$ python3 -q
>>> import numpy as np
>>> import numpy.linalg as la
>>> np.set_printoptions(precision=2, suppress=True, linewidth=100, floatmode="fixed")
>>> rng = np.random.default_rng(91)
>>> ang = np.sort(rng.uniform(-2, 2, 24))
>>> mat = np.c_[ang, ang ** 2, ang ** 3] @ np.array([[-1, -3, 3, -3], [0, 3, -2, 3], [0, 3, -3, 3]])
>>> mat
array([[  1.73,  -1.39,   4.39,  -1.39],
       [  1.23,   2.63,  -1.11,   2.63],
       [  1.16,   2.82,  -1.47,   2.82],
       [  0.93,   2.97,  -2.10,   2.97],
       [  0.87,   2.90,  -2.15,   2.90],
       [  0.86,   2.90,  -2.15,   2.90],
       [  0.83,   2.84,  -2.15,   2.84],
       [  0.46,   1.71,  -1.50,   1.71],
       [  0.41,   1.51,  -1.35,   1.51],
       [  0.32,   1.18,  -1.07,   1.18],
       [  0.09,   0.30,  -0.29,   0.30],
       [ -0.19,  -0.45,   0.48,  -0.45],
       [ -0.20,  -0.45,   0.49,  -0.45],
       [ -0.30,  -0.55,   0.63,  -0.55],
       [ -1.18,   5.64,  -4.24,   5.64],
       [ -1.28,   7.31,  -5.68,   7.31],
       [ -1.34,   8.57,  -6.78,   8.57],
       [ -1.34,   8.69,  -6.88,   8.69],
       [ -1.54,  13.48, -11.10,  13.48],
       [ -1.57,  14.36, -11.88,  14.36],
       [ -1.62,  15.72, -13.10,  15.72],
       [ -1.64,  16.41, -13.72,  16.41],
       [ -1.73,  19.20, -16.22,  19.20],
       [ -1.95,  27.63, -23.85,  27.63]])
>>> # null space of dimension 1
>>> C2 = np.cov(mat, rowvar=False)
>>> print(np.round(la.eigvalsh(C2)[::-1], 2) + 0)
[159.20   0.55   0.24   0.00]
>>> np.argwhere(np.triu(np.abs(np.corrcoef(mat.T)) > 0.8, 1))
array([[0, 2],
       [1, 2],
       [1, 3],
       [2, 3]])
>>> C2
array([[  1.35,  -6.96,   6.26,  -6.96],
       [ -6.96,  57.18, -50.08,  57.18],
       [  6.26, -50.08,  44.28, -50.08],
       [ -6.96,  57.18, -50.08,  57.18]])
>>> mat.std(axis=0)
array([1.14, 7.40, 6.51, 7.40])
